% ipython --no-banner

In [1]: import numpy as np

In [2]: np.set_printoptions(precision=2, suppress=True, linewidth=100, legacy="1.25")

In [3]: data = np.load("data.npy")

In [4]: data
Out[4]: 
array([[-0.26,  0.76,  0.36,  0.22, -0.2 , -0.36],
       [-0.42, -0.23, -0.39, -0.35, -0.46, -0.53],
       [ 0.  ,  0.52, -0.75, -0.1 ,  0.39,  0.06],
       [ 0.74,  0.02,  0.06, -0.18,  0.13, -0.63],
       [ 0.32, -0.03, -0.39,  0.69, -0.52,  0.03],
       [ 0.32,  0.31,  0.04, -0.55, -0.56,  0.43]])

In [5]: r0, g = data[2], data[4]

In [6]: round(r0 @ r0, 2)
Out[6]: 1.0

In [7]: pr = (r0 @ g) / (r0 @ r0) * r0

In [8]: np.round(np.linalg.norm(r0 + g) ** 2 + np.linalg.norm(r0 - g) ** 2, 2)
Out[8]: 4.0

In [9]: np.round(np.abs(np.linalg.eigvals(data)).max(), 2)
Out[9]: 1.0

In [10]: (data - data.T) / 2
Out[10]: 
array([[ 0.  ,  0.59,  0.18, -0.26, -0.26, -0.34],
       [-0.59,  0.  , -0.45, -0.19, -0.21, -0.42],
       [-0.18,  0.45,  0.  , -0.08,  0.39,  0.01],
       [ 0.26,  0.19,  0.08,  0.  , -0.28, -0.04],
       [ 0.26,  0.21, -0.39,  0.28,  0.  ,  0.29],
       [ 0.34,  0.42, -0.01,  0.04, -0.29,  0.  ]])

In [11]: np.allclose(data, data.T)
Out[11]: False

In [12]: np.round((data + data.T) / 2, 2) + 0
Out[12]: 
array([[-0.26,  0.17,  0.18,  0.48,  0.06, -0.02],
       [ 0.17, -0.23,  0.06, -0.17, -0.24, -0.11],
       [ 0.18,  0.06, -0.75, -0.02,  0.  ,  0.05],
       [ 0.48, -0.17, -0.02, -0.18,  0.41, -0.59],
       [ 0.06, -0.24,  0.  ,  0.41, -0.52, -0.26],
       [-0.02, -0.11,  0.05, -0.59, -0.26,  0.43]])

In [13]: x = np.array([-3, -5, -5, -5, 0, 2])

In [14]: a = np.maximum(data @ x, 0)

In [15]: np.flatnonzero(a > 1e-9)
Out[15]: array([1, 2, 5])

In [16]: O, r_ = np.linalg.qr(data)

In [17]: np.round(O.T @ O, 2) + 0
Out[17]: 
array([[1., 0., 0., 0., 0., 0.],
       [0., 1., 0., 0., 0., 0.],
       [0., 0., 1., 0., 0., 0.],
       [0., 0., 0., 1., 0., 0.],
       [0., 0., 0., 0., 1., 0.],
       [0., 0., 0., 0., 0., 1.]])

In [18]: np.trace(O @ O.T)
Out[18]: 6.0

In [19]: np.allclose(r_.T @ r_, data.T @ data)
Out[19]: True

In [20]: r_.round(2) + 0
Out[20]: 
array([[1., 0., 0., 0., 0., 0.],
       [0., 1., 0., 0., 0., 0.],
       [0., 0., 1., 0., 0., 0.],
       [0., 0., 0., 1., 0., 0.],
       [0., 0., 0., 0., 1., 0.],
       [0., 0., 0., 0., 0., 1.]])

In [21]: O.shape, r_.shape
Out[21]: ((6, 6), (6, 6))

In [22]: O
Out[22]: 
array([[-0.26,  0.76,  0.36,  0.22, -0.2 , -0.36],
       [-0.42, -0.23, -0.39, -0.35, -0.46, -0.53],
       [ 0.  ,  0.52, -0.75, -0.1 ,  0.39,  0.06],
       [ 0.74,  0.02,  0.06, -0.18,  0.13, -0.63],
       [ 0.32, -0.03, -0.39,  0.69, -0.52,  0.03],
       [ 0.32,  0.31,  0.04, -0.55, -0.56,  0.43]])

In [23]: K = np.load("sample19.npy")

In [24]: K
Out[24]: 
array([[-10,  -9, -11,  -8, -11],
       [  1,   2,   0,   3,   0],
       [ -5,  -4,  -6,  -3,  -6],
       [-10,  -9, -11,  -8, -11]])

In [25]: W = np.array([[3, 2], [3, 3], [0, 0], [3, 0], [2, 0]])

In [26]: c = np.array([1, -2])

In [27]: H = np.maximum(K @ W + c, 0)

In [28]: (H > 0).astype(int)
Out[28]: 
array([[0, 0],
       [1, 1],
       [0, 0],
       [0, 0]])

In [29]: np.linalg.matrix_rank(H)
Out[29]: 1

In [30]: (H > 0).mean(axis=0)
Out[30]: array([0.25, 0.25])

In [31]: H
Out[31]: 
array([[ 0,  0],
       [19,  6],
       [ 0,  0],
       [ 0,  0]])

In [32]: cent = np.array([[9, 3, 9], [1, 0, 1]])

In [33]: W @ cent
Out[33]: 
array([[29,  9, 29],
       [30,  9, 30],
       [ 0,  0,  0],
       [27,  9, 27],
       [18,  6, 18]])

In [34]: np.linalg.norm(K, axis=1)
Out[34]: array([22.07,  3.74, 11.05, 22.07])

In [35]: round(float(np.linalg.norm(K, 1)), 2), round(float(np.linalg.norm(K, np.inf)), 2)
Out[35]: (28.0, 49.0)

In [36]: round(float(np.linalg.norm(K[1], 1)), 2), np.round(np.linalg.norm(K[1], np.inf), 2)
Out[36]: (6.0, 3.0)

In [37]: round(np.linalg.norm(K) ** 2 / np.linalg.norm(K, 2) ** 2, 2)
Out[37]: 1.01

In [38]: round(np.linalg.norm(K[1] - K[0]), 2)
Out[38]: 24.6

In [39]: K[1] @ K[0]
Out[39]: -52

In [40]: t3 = np.stack([K, 2 * K, K[::-1]])

In [41]: t3.sum(axis=0)
Out[41]: 
array([[-40, -36, -44, -32, -44],
       [ -2,   2,  -6,   6,  -6],
       [-14, -10, -18,  -6, -18],
       [-40, -36, -44, -32, -44]])

In [42]: np.linalg.matrix_rank(t3.reshape(3, -1))
Out[42]: 2

In [43]: np.linalg.norm(t3, axis=(1, 2))
Out[43]: array([33.32, 66.63, 33.32])

In [44]: np.einsum("bij,cij->bc", t3, t3)
Out[44]: 
array([[1110, 2220,  930],
       [2220, 4440, 1860],
       [ 930, 1860, 1110]])

In [45]: np.linalg.lstsq(K[:-1].T, K[-1])[2]
Out[45]: 2

In [46]: np.unique(K.round(6), axis=0).shape
Out[46]: (3, 5)

In [47]: round(float(np.trace(np.linalg.pinv(K) @ K)), 2)
Out[47]: 2.0

In [48]: np.abs(np.diag(np.linalg.qr(K)[1])) > 1e-9
Out[48]: array([ True,  True, False, False])

In [49]: left, sigma, Vh = np.linalg.svd(K)

In [50]: sigma.round(2) + 0
Out[50]: array([33.16,  3.18,  0.  ,  0.  ])

In [51]: out = left[:, :2] @ np.diag(sigma[:2]) @ Vh[:2]

In [52]: np.linalg.matrix_rank(K, rtol=0.05)
Out[52]: 2

In [53]: out.round(2) + 0
Out[53]: 
array([[-10.,  -9., -11.,  -8., -11.],
       [  1.,   2.,   0.,   3.,   0.],
       [ -5.,  -4.,  -6.,  -3.,  -6.],
       [-10.,  -9., -11.,  -8., -11.]])

In [54]: round(np.linalg.norm(K - out, 2), 2), np.round(sigma[2], 2)
Out[54]: (0.0, 0.0)

In [55]: mat = np.array([[-1, 0, -1, 0, 3],
    ...:     [0, -2, 0, 1, 0],
    ...:     [3, 0, -3, 0, 2],
    ...:     [0, -5, 0, -1, 0],
    ...:     [-3, 0, 5, 0, 5]])

In [56]: # splits into 2 blocks

In [57]: out = np.linalg.inv(mat)

In [58]: round(np.linalg.slogdet(mat)[0], 2)
Out[58]: 1.0

In [59]: np.round(mat @ out, 2) + 0
Out[59]: 
array([[1., 0., 0., 0., 0.],
       [0., 1., 0., 0., 0.],
       [0., 0., 1., 0., 0.],
       [0., 0., 0., 1., 0.],
       [0., 0., 0., 0., 1.]])

In [60]: np.allclose(out, mat.T)
Out[60]: False

In [61]: np.linalg.inv(out)
Out[61]: 
array([[-1., -0., -1., -0.,  3.],
       [ 0., -2.,  0.,  1.,  0.],
       [ 3.,  0., -3.,  0.,  2.],
       [-0., -5., -0., -1., -0.],
       [-3.,  0.,  5.,  0.,  5.]])

In [62]: round(float(np.linalg.det(mat) * np.linalg.det(out)), 2)
Out[62]: 1.0

In [63]: F = np.load("block13.npy")

In [64]: F
Out[64]: 
array([[ 0,  0,  0,  0,  0,  0,  0],
       [ 0,  3,  0,  0,  0,  0,  0],
       [ 0,  0, -2,  0,  0,  0,  0],
       [ 0,  0,  0,  1,  0,  0,  0],
       [ 0,  0,  0,  0, -3,  0,  0],
       [ 0,  0,  0,  0,  0,  0,  0],
       [ 0,  0,  0,  0,  0,  0, -2]])

In [65]: r = np.linalg.matrix_rank(F)

In [66]: r
Out[66]: 5

In [67]: ns = np.linalg.svd(F)[2][r:].T

In [68]: [int(np.linalg.matrix_rank(np.delete(F, i, axis=0))) for i in range(7)]
Out[68]: [5, 4, 4, 4, 4, 5, 4]

In [69]: np.linalg.matrix_rank(F.T @ F), np.linalg.matrix_rank(F @ F.T)
Out[69]: (5, 5)

In [70]: ns.shape
Out[70]: (7, 2)

In [71]: ns @ ns.T
Out[71]: 
array([[1., 0., 0., 0., 0., 0., 0.],
       [0., 0., 0., 0., 0., 0., 0.],
       [0., 0., 0., 0., 0., 0., 0.],
       [0., 0., 0., 0., 0., 0., 0.],
       [0., 0., 0., 0., 0., 0., 0.],
       [0., 0., 0., 0., 0., 1., 0.],
       [0., 0., 0., 0., 0., 0., 0.]])

In [72]: [int(np.linalg.matrix_rank(F[:, :j + 1])) for j in range(7)]
Out[72]: [0, 1, 2, 3, 4, 4, 5]

In [73]: out = data / np.sqrt((data ** 2).mean(axis=1, keepdims=True))

In [74]: np.linalg.matrix_rank(out) == np.linalg.matrix_rank(data)
Out[74]: True

In [75]: np.linalg.norm(out, axis=1)
Out[75]: array([2.45, 2.45, 2.45, 2.45, 2.45, 2.45])

In [76]: J = np.loadtxt("a.csv", delimiter=",")

In [77]: J
Out[77]: 
array([[ 0.01, -0.05,  0.03, -0.03,  0.03,  0.05,  0.01,  0.05],
       [-0.05,  0.24, -0.14,  0.14, -0.14, -0.24, -0.05, -0.24],
       [ 0.03, -0.14,  0.09, -0.09,  0.09,  0.14,  0.03,  0.14],
       [-0.03,  0.14, -0.09,  0.09, -0.09, -0.14, -0.03, -0.14],
       [ 0.03, -0.14,  0.09, -0.09,  0.09,  0.14,  0.03,  0.14],
       [ 0.05, -0.24,  0.14, -0.14,  0.14,  0.24,  0.05,  0.24],
       [ 0.01, -0.05,  0.03, -0.03,  0.03,  0.05,  0.01,  0.05],
       [ 0.05, -0.24,  0.14, -0.14,  0.14,  0.24,  0.05,  0.24]])

In [78]: # null space of dimension 7

In [79]: round(np.linalg.norm(J, 1), 2), np.round(np.linalg.norm(J, np.inf), 2)
Out[79]: (1.25, 1.25)

In [80]: np.linalg.norm(J, axis=1)
Out[80]: array([0.1 , 0.49, 0.29, 0.29, 0.29, 0.49, 0.1 , 0.49])

In [81]: np.round(np.linalg.norm(J, 2), 2)
Out[81]: 1.0

In [82]: round(J[6] @ J[0], 2)
Out[82]: 0.01

In [83]: np.linalg.norm(J, axis=0)
Out[83]: array([0.1 , 0.49, 0.29, 0.29, 0.29, 0.49, 0.1 , 0.49])

In [84]: cent = np.array([[9, -5, -9, 3, -9],
    ...:     [-5, 8, -8, 8, 2],
    ...:     [-6, 9, -9, 1, -4],
    ...:     [2, -9, -8, -8, 1],
    ...:     [-7, -9, -1, 2, -4]])

In [85]: rng = np.random.default_rng(818)

In [86]: X = (rng.random((29, 5)) < 0.25) @ cent

In [87]: X
Out[87]: 
array([[ -2,  12, -26,  12, -11],
       [  0,   0,   0,   0,   0],
       [ 11, -14, -17,  -5,  -8],
       [  0,   0,   0,   0,   0],
       [  0,   0,   0,   0,   0],
       [-13,   0, -10,   3,  -8],
       [ -3,  -1, -16,   0,   3],
       [  0,   0,   0,   0,   0],
       [ -5,   8,  -8,   8,   2],
       [  9,  -5,  -9,   3,  -9],
       [ -5,   8,  -8,   8,   2],
       [ -5,   8,  -8,   8,   2],
       [  2,  -9,  -8,  -8,   1],
       [-13,   0, -10,   3,  -8],
       [  0,   0,   0,   0,   0],
       [ -4,  -5, -19,   6, -17],
       [  0,   0,   0,   0,   0],
       [  9,  -5,  -9,   3,  -9],
       [ -6,   9,  -9,   1,  -4],
       [  0,   0,   0,   0,   0],
       [ -7,  -9,  -1,   2,  -4],
       [ -7,  -9,  -1,   2,  -4],
       [ -9,   8, -25,   1,  -1],
       [ -7,  -9,  -1,   2,  -4],
       [ -6,   9,  -9,   1,  -4],
       [  4, -23, -18,  -3, -12],
       [  4, -23, -18,  -3, -12],
       [ -7,  -9,  -1,   2,  -4],
       [-11,  -9, -18,  -5,  -7]])

In [88]: cen = X - X.mean(axis=0)

In [89]: left, sigma, Vh = np.linalg.svd(cen, full_matrices=False)

In [90]: np.linalg.matrix_rank(cen)
Out[90]: 5

In [91]: (np.sign(left[:, 0]) == np.sign(left[0, 0])).astype(int)
Out[91]: array([1, 1, 0, 1, 1, 1, 1, 1, 1, 0, 1, 1, 0, 1, 1, 0, 1, 0, 1, 1, 0, 0, 1, 0, 1, 0, 0, 0, 0])

In [92]: np.round(cen.mean(axis=0), 2) + 0
Out[92]: array([0., 0., 0., 0., 0.])

In [93]: np.round((sigma ** 2).sum() ** 2 / (sigma ** 4).sum(), 2)
Out[93]: 3.03

In [94]: np.searchsorted(np.cumsum(sigma ** 2) / (sigma ** 2).sum(), 0.9) + 1
Out[94]: 3

In [95]: np.round(np.linalg.norm(X), 2)
Out[95]: 96.7

In [96]: X.mean(axis=0)
Out[96]: array([-2.45, -2.34, -8.59,  1.41, -4.  ])

In [97]: X - X[0]
Out[97]: 
array([[  0,   0,   0,   0,   0],
       [  2, -12,  26, -12,  11],
       [ 13, -26,   9, -17,   3],
       [  2, -12,  26, -12,  11],
       [  2, -12,  26, -12,  11],
       [-11, -12,  16,  -9,   3],
       [ -1, -13,  10, -12,  14],
       [  2, -12,  26, -12,  11],
       [ -3,  -4,  18,  -4,  13],
       [ 11, -17,  17,  -9,   2],
       [ -3,  -4,  18,  -4,  13],
       [ -3,  -4,  18,  -4,  13],
       [  4, -21,  18, -20,  12],
       [-11, -12,  16,  -9,   3],
       [  2, -12,  26, -12,  11],
       [ -2, -17,   7,  -6,  -6],
       [  2, -12,  26, -12,  11],
       [ 11, -17,  17,  -9,   2],
       [ -4,  -3,  17, -11,   7],
       [  2, -12,  26, -12,  11],
       [ -5, -21,  25, -10,   7],
       [ -5, -21,  25, -10,   7],
       [ -7,  -4,   1, -11,  10],
       [ -5, -21,  25, -10,   7],
       [ -4,  -3,  17, -11,   7],
       [  6, -35,   8, -15,  -1],
       [  6, -35,   8, -15,  -1],
       [ -5, -21,  25, -10,   7],
       [ -9, -21,   8, -17,   4]])

In [98]: np.linalg.rank(X)
---------------------------------------------------------------------------
AttributeError                            Traceback (most recent call last)
Cell In[98], line 1
----> 1 np.linalg.rank(X)

AttributeError: module 'numpy.linalg' has no attribute 'rank'

In [99]: np.zeros(29, 5)
---------------------------------------------------------------------------
TypeError                                 Traceback (most recent call last)
Cell In[99], line 1
----> 1 np.zeros(29, 5)

TypeError: Cannot interpret '5' as a data type

In [100]: np.unravel_index(np.abs(X).argmax(), X.shape)
Out[100]: (0, 2)
